% python3 -q
>>> import numpy as np
>>> from numpy import linalg as LA
>>> np.set_printoptions(precision=3, suppress=True, linewidth=160)
>>> f = np.array([3, -1, -2, 0, -4])
>>> r1 = np.array([1, 2])
>>> arr = f[:, None] + r1[None, :]
>>> print(arr)
[[ 4  5]
 [ 0  1]
 [-1  0]
 [ 1  2]
 [-3 -2]]
>>> O = arr.astype(float).copy()
>>> for j in range(2):
...     O[:, j] -= O[:, :j] @ (O[:, :j].T @ O[:, j])
...     O[:, j] /= LA.norm(O[:, j])
... 
>>> print(np.round(O.T @ arr, 3) + 0)
[[5.196 5.389]
 [0.    2.228]]
>>> print(np.round(O.T @ O, 3) + 0)
[[1. 0.]
 [0. 1.]]
>>> P = arr @ LA.solve(arr.T @ arr, arr.T)
>>> print(np.round(LA.eigvalsh(P), 3) + 0)
[0. 0. 0. 1. 1.]
>>> print(LA.matrix_rank(np.eye(5) - P))
3
>>> print(np.allclose(P @ P, P))
True
>>> W1 = np.array([[1, 1, 2, 2, 2], [0, 0, 1, 2, 1]])
>>> coef = np.array([1, 0, 0, 2, 2])
>>> H = np.maximum(arr @ W1 + coef, 0)
>>> print((H > 0).astype(int))
[[1 1 1 1 1]
 [1 0 1 1 1]
 [0 0 0 0 0]
 [1 1 1 1 1]
 [0 0 0 0 0]]
>>> basis = np.array([[1, 1], [2, 2], [2, 1], [1, 2], [0, 2]])
>>> print(H @ basis)
[[59 96]
 [ 7 16]
 [ 0  0]
 [20 36]
 [ 0  0]]
>>> print((H @ basis).round(6).argmax(axis=1))
[1 1 0 1 0]
>>> print(np.count_nonzero(arr))
8
>>> print(LA.svd(arr, compute_uv=False))
[7.663 1.511]
>>> print(round(float(LA.norm(arr)), 3))
7.81
>>> print(arr.shape)
(5, 2)
>>> J = np.array([[1, 2, 3, 3, 3], [2, 1, 0, 2, 6], [1, 3, 4, 2, 3], [0, 2, 1, 5, 0]])
>>> cov = J.T @ J
>>> print(np.diag(cov))
[ 6 18 26 42 54]
>>> print(LA.matrix_rank(cov))
4
>>> print(np.trace(cov), (J ** 2).sum())
146 146
>>> print(np.round(LA.eigvalsh(cov)[::-1], 3) + 0)
[110.18   24.569  10.988   0.264   0.   ]
>>> print((J @ J.T).shape)
(4, 4)
>>> X = np.loadtxt("case16.csv", delimiter=",")
>>> print(X)
[[ 0. -2.  0.]
 [ 0.  0.  0.]
 [-2.  0.  0.]]
>>> print(round(np.abs(LA.eigvals(X)).max(), 3))
0.0
>>> print(np.sort(np.abs(LA.eigvals(X))))
[0. 0. 0.]
>>> print(LA.matrix_power(X, 2))
[[0. 0. 0.]
 [0. 0. 0.]
 [0. 4. 0.]]
>>> print((X - X.T) / 2)
[[ 0. -1.  1.]
 [ 1.  0.  0.]
 [-1.  0.  0.]]
>>> print(X @ X)
[[0. 0. 0.]
 [0. 0. 0.]
 [0. 4. 0.]]
>>> print(np.allclose(X @ X.T, X.T @ X))
False
>>> print(np.trace(X))
0.0
>>> print(X[:, 1] @ X[:, 0])
0.0
>>> print(LA.norm(X, axis=0))
[2. 2. 0.]
>>> print(X.T @ X)
[[4. 0. 0.]
 [0. 4. 0.]
 [0. 0. 0.]]
>>> left, sig, Vh = LA.svd(X)
>>> V = Vh[:(sig > 1e-8).sum()]
>>> rng = np.random.default_rng(55439)
>>> vec = X[0] + 5 * X[1] + rng.integers(2) * np.eye(3)[0]
>>> print(vec)
[ 0. -2.  0.]
>>> print(np.allclose(V.T @ V @ vec, vec))
True
>>> print(LA.matrix_rank(np.vstack([X, vec])))
2
>>> feats = np.loadtxt("out3.csv", delimiter=",")
>>> print(feats)
[[ 1.5 -1.1  0.  -0.8]
 [ 0.6 -0.5 -1.1  0.1]
 [ 0.2  0.1  0.4  1.8]
 [ 1.9  0.6  0.1 -0.5]]
>>> cov = feats.T @ feats
>>> print(cov)
[[ 6.26 -0.79 -0.39 -1.73]
 [-0.79  1.83  0.65  0.71]
 [-0.39  0.65  1.38  0.56]
 [-1.73  0.71  0.56  4.14]]
>>> print(np.allclose(cov, cov.T))
True
>>> print(LA.matrix_rank(cov))
4
>>> print(LA.eigvalsh(cov)[::-1])
[7.508 3.275 1.917 0.91 ]
>>> print((feats @ feats.T).shape)
(4, 4)
>>> print(np.round(np.trace(cov), 3), np.round((feats ** 2).sum(), 3))
13.61 13.61
>>> print(LA.svd(feats, compute_uv=False) ** 2)
[7.508 3.275 1.917 0.91 ]
